$ python -q
>>> import numpy as np
>>> import numpy.linalg as la
>>> np.set_printoptions(suppress=True, linewidth=100)
>>> F = np.loadtxt("data.csv", delimiter=",")
>>> print(F)
[[ 0.  3. -2. -1.  2.]
 [ 6. -6.  0. -2.  1.]
 [ 0.  0.  0.  0.  2.]
 [ 0.  0.  0.  1.  1.]
 [ 0.  0.  1. -1.  1.]]
>>> O = F.astype(float).copy()
>>> for j in range(5):
...     O[:, j] -= O[:, :j] @ (O[:, :j].T @ O[:, j])
...     O[:, j] /= la.norm(O[:, j])
... 
>>> print(O)
[[0. 1. 0. 0. 0.]
 [1. 0. 0. 0. 0.]
 [0. 0. 0. 0. 1.]
 [0. 0. 0. 1. 0.]
 [0. 0. 1. 0. 0.]]
>>> rng = np.random.default_rng(32)
>>> z = rng.permutation(5)
>>> print(z)
[2 0 1 3 4]
>>> M2 = F[z][:, z]
>>> print(np.round(la.det(M2), 2), round(float(la.det(F[z])), 2))
36.0 36.0
>>> mat = np.array([[8, 6, 4, 3], [4, 7, 2, 2], [4, 7, 7, 4], [8, 7, 0, 2]])
>>> mat[-1] = mat[0] + -1 * mat[1]
>>> print(mat)
[[ 8  6  4  3]
 [ 4  7  2  2]
 [ 4  7  7  4]
 [ 4 -1  2  1]]
>>> # rows and columns are dependent
>>> print(np.round(np.poly(mat), 2) + 0)
[   1.  -23.  111. -153.    0.]
>>> print(np.round(mat @ la.pinv(mat) @ mat, 2))
[[ 8.  6.  4.  3.]
 [ 4.  7.  2.  2.]
 [ 4.  7.  7.  4.]
 [ 4. -1.  2.  1.]]
>>> O, _ = la.qr(np.array([[-1.2, -0.6, 2.2], [-0.3, 1.5, -1.6], [1.5, -0.4, -0.8]]))
>>> vals = np.array([-1, -1, 2])
>>> K = O @ np.diag(vals) @ O.T
>>> print(K.round(2))
[[ 0.31  0.85  1.22]
 [ 0.85 -0.45  0.79]
 [ 1.22  0.79  0.14]]
>>> # symmetric
>>> x = np.array([7, -6, 2])
>>> a = np.maximum(K @ x, 0)
>>> print(np.round(np.tanh(K @ x), 2))
[-0.44  1.    1.  ]
>>> print(np.round(np.maximum(K @ (3 * x), 0), 2))
[ 0.   30.69 12.21]
>>> print(np.round(np.maximum(K @ x, 0) - np.maximum(-K @ x, 0), 2))
[-0.47 10.23  4.07]
>>> M2 = la.inv(K)
>>> print((np.abs(M2) > 1e-9).astype(int))
[[1 1 1]
 [1 1 1]
 [1 1 1]]
>>> print(np.round(la.inv(M2), 2))
[[ 0.31  0.85  1.22]
 [ 0.85 -0.45  0.79]
 [ 1.22  0.79  0.14]]
>>> print(np.round(la.det(K) * la.det(M2), 2))
1.0
>>> print(np.round(la.cond(K), 2))
2.0
>>> print(M2.round(2))
[[-0.34  0.43  0.61]
 [ 0.43 -0.72  0.4 ]
 [ 0.61  0.4  -0.43]]
>>> M = np.load("arr.npy")
>>> print(M)
[[ 0.91  0.29 -0.8   2.31 -1.37  0.13  0.99]
 [ 0.9  -0.1   0.5   0.    1.6   0.2   1.3 ]
 [ 0.9   0.3  -0.8   2.3  -1.4   0.1   1.  ]]
>>> theta = np.radians(15)
>>> R = np.eye(7)
>>> R[1, 1] = R[5, 5] = np.cos(theta)
>>> R[1, 5], R[5, 1] = -np.sin(theta), np.sin(theta)
>>> print(R.round(2))
[[ 1.    0.    0.    0.    0.    0.    0.  ]
 [ 0.    0.97  0.    0.    0.   -0.26  0.  ]
 [ 0.    0.    1.    0.    0.    0.    0.  ]
 [ 0.    0.    0.    1.    0.    0.    0.  ]
 [ 0.    0.    0.    0.    1.    0.    0.  ]
 [ 0.    0.26  0.    0.    0.    0.97  0.  ]
 [ 0.    0.    0.    0.    0.    0.    1.  ]]
>>> M2 = M @ R.T
>>> print(np.round(np.abs(M2 - M).max(axis=0), 2))
[0.   0.05 0.   0.   0.   0.07 0.  ]
>>> print(np.allclose(la.norm(M, axis=1), la.norm(M2, axis=1)))
True
>>> x = np.array([0, 1, 2, 1, 1, 1, 1])
>>> print(la.norm(M @ x) <= la.norm(M, 2) * la.norm(x) + 1e-9)
True
>>> print(M * x)
[[ 0.    0.29 -1.6   2.31 -1.37  0.13  0.99]
 [ 0.   -0.1   1.    0.    1.6   0.2   1.3 ]
 [ 0.    0.3  -1.6   2.3  -1.4   0.1   1.  ]]
>>> print(np.round(M @ np.ones(7), 2))
[2.46 4.4  2.4 ]
>>> print(M @ np.eye(7)[6])
[0.99 1.3  1.  ]
>>> M2 = M / np.sqrt((M ** 2).mean(axis=1, keepdims=True))
>>> print(la.matrix_rank(M - M.mean(axis=1, keepdims=True)))
3
>>> print(M2[2].round(2))
[ 0.76  0.25 -0.68  1.94 -1.18  0.08  0.85]
>>> M2 = np.array([[1, 0], [0, 2]])
>>> W2 = np.array([[1, -1], [-1, -2]])
>>> W0 = np.kron(M2, W2)
>>> print(W0)
[[ 1 -1  0  0]
 [-1 -2  0  0]
 [ 0  0  2 -2]
 [ 0  0 -2 -4]]
>>> # splits into 2 blocks
>>> vals, V = la.eigh(W0)
>>> x = np.array([2, 1, 0, 3])
>>> print(x @ W0 @ x)
-38
>>> print(np.round(V * np.abs(vals) @ V.T, 2))
[[1.39 0.28 0.   0.  ]
 [0.28 2.22 0.   0.  ]
 [0.   0.   2.77 0.55]
 [0.   0.   0.55 4.44]]
>>> print(round(x @ W0 @ x / (x @ x), 2), round(float(vals[0]), 2), round(vals[-1], 2))
-2.71 -4.61 2.61
>>> z = rng.permutation(4)
>>> print(z)
[0 1 3 2]
>>> M2 = W0[z][:, z]
>>> print(np.round(np.sort(np.abs(la.eigvals(M2))), 2))
[1.3  2.3  2.61 4.61]
>>> x = np.array([2, 5, 4, 0])
>>> rhs = W0 @ x
>>> coef, lr = np.zeros(4), 1 / la.norm(W0, 2) ** 2
>>> for i in range(4):
...     coef -= lr * W0.T @ (W0 @ coef - rhs)
...     if i % 1 == 0: print(i, round(la.norm(W0 @ coef - rhs), 2))
... 
0 11.5
1 8.36
2 6.1
3 4.47
>>> print(coef.round(2))
[1.19 3.47 3.22 0.24]
>>> print(round(la.cond(W0), 2))
3.54
>>> r0 = np.array([2, 1, 3, 2])
>>> M2 = W0 + np.outer(r0, np.eye(4)[2])
>>> print(M2)
[[ 1. -1.  2.  0.]
 [-1. -2.  1.  0.]
 [ 0.  0.  5. -2.]
 [ 0.  0.  0. -4.]]
>>> print(la.matrix_rank(M2 - W0))
1
>>> print(round(float(la.det(M2) / la.det(W0)), 2), np.round(1 + la.solve(W0, r0)[2], 2))
1.67 1.67
>>> z = rng.permutation(4)
>>> M2 = W0[:, z] * rng.choice([-1, 1], 4)
>>> print(M2)
[[ 1  0  0  1]
 [ 2  0  0 -1]
 [ 0  2 -2  0]
 [ 0 -2 -4  0]]
>>> U, _, Vh = la.svd(W0.T @ M2)
>>> print(np.round(U @ Vh, 2) + 0)
[[ 0.  0.  0.  1.]
 [-1.  0.  0.  0.]
 [ 0.  1.  0.  0.]
 [ 0.  0.  1.  0.]]
>>> print(np.round(la.lstsq(W0, M2)[0], 2) + 0)
[[ 0.  0.  0.  1.]
 [-1.  0.  0.  0.]
 [ 0.  1.  0.  0.]
 [ 0.  0.  1.  0.]]
>>> E = np.load("block13.npy")
>>> print(E)
[[7 3 7 3]
 [3 4 3 4]
 [7 3 7 3]
 [3 4 3 4]]
>>> # null space of dimension 2
>>> def softmax(z):
...     e = np.exp(z - z.max(axis=-1, keepdims=True))
...     return e / e.sum(axis=-1, keepdims=True)
... 
>>> print(np.round(softmax(E[3] + -2), 2))
[0.13 0.37 0.13 0.37]
>>> print(np.round(softmax(E[3]), 2))
[0.13 0.37 0.13 0.37]
>>> att = E @ E.T / np.sqrt(4)
>>> print(np.round(softmax(att)[3] @ E, 2))
[7. 3. 7. 3.]
